>>> import numpy as np
>>> from numpy import linalg as LA
>>> np.set_printoptions(precision=2, suppress=True, linewidth=140, floatmode="fixed")
>>> def tidy(a):
...     return np.round(a, 2) + 0
... 
>>> F = np.load("case0.npy")
>>> F
array([[6, 7, 2],
       [7, 6, 1],
       [2, 1, 2]])
>>> G = F.T @ F
>>> G
array([[89, 86, 23],
       [86, 86, 22],
       [23, 22,  9]])
>>> (F @ F.T).shape
(3, 3)
>>> np.diag(G)
array([89, 86,  9])
>>> np.trace(G), (F ** 2).sum()
(np.int64(184), np.int64(184))
>>> tidy(LA.eigvalsh(G)[::-1])
array([179.45,   3.16,   1.38])
>>> LA.matrix_rank(G)
np.int64(3)
>>> vals, V = LA.eigh(F)
>>> tidy(LA.eigvalsh(F @ F))
array([  1.38,   3.16, 179.45])
>>> np.unique(vals.round(6) + 0, return_counts=True)[1]
array([1, 1, 1])
>>> np.abs(V[:, -1]).round(6).argmax()
np.int64(0)
>>> (vals > 1e-8).sum(), (vals < -1e-8).sum()
(np.int64(2), np.int64(1))
>>> tidy(np.abs(V[:, -1]))
array([0.70, 0.69, 0.18])
>>> tidy(LA.eigvalsh(F + 2 * np.eye(3)))
array([ 0.83,  3.78, 15.40])
>>> vals, V = LA.eigh(F)
>>> x0 = np.array([1, 2, 0])
>>> np.abs(F).sum(axis=1).max(), tidy(np.abs(vals).max())
(np.int64(15), np.float64(13.4))
>>> tidy(V * np.maximum(vals, 0) @ V.T)
array([[6.59, 6.45, 1.80],
       [6.45, 6.51, 1.19],
       [1.80, 1.19, 2.07]])
>>> tidy(V * np.abs(vals) @ V.T)
array([[7.19, 5.90, 1.60],
       [5.90, 7.03, 1.37],
       [1.60, 1.37, 2.14]])
>>> W0 = np.load("data.npy")
>>> W0
array([[-3,  0,  0,  0],
       [ 0, -3,  0,  2],
       [ 0,  0,  2,  0],
       [ 0, -3,  0, -2]])
>>> x0 = np.array([-2, 0, 2, -1])
>>> y = W0 @ x0
>>> coef, lr = np.zeros(4), 1 / LA.norm(W0, 2) ** 2
>>> for i in range(3):
...     coef -= lr * W0.T @ (W0 @ coef - y)
...     if i % 1 == 0: print(i, round(LA.norm(W0 @ coef - y), 2))
... 
0 4.6
1 2.98
2 2.08
>>> tidy(coef)
array([-1.75,  0.00,  1.06, -0.83])
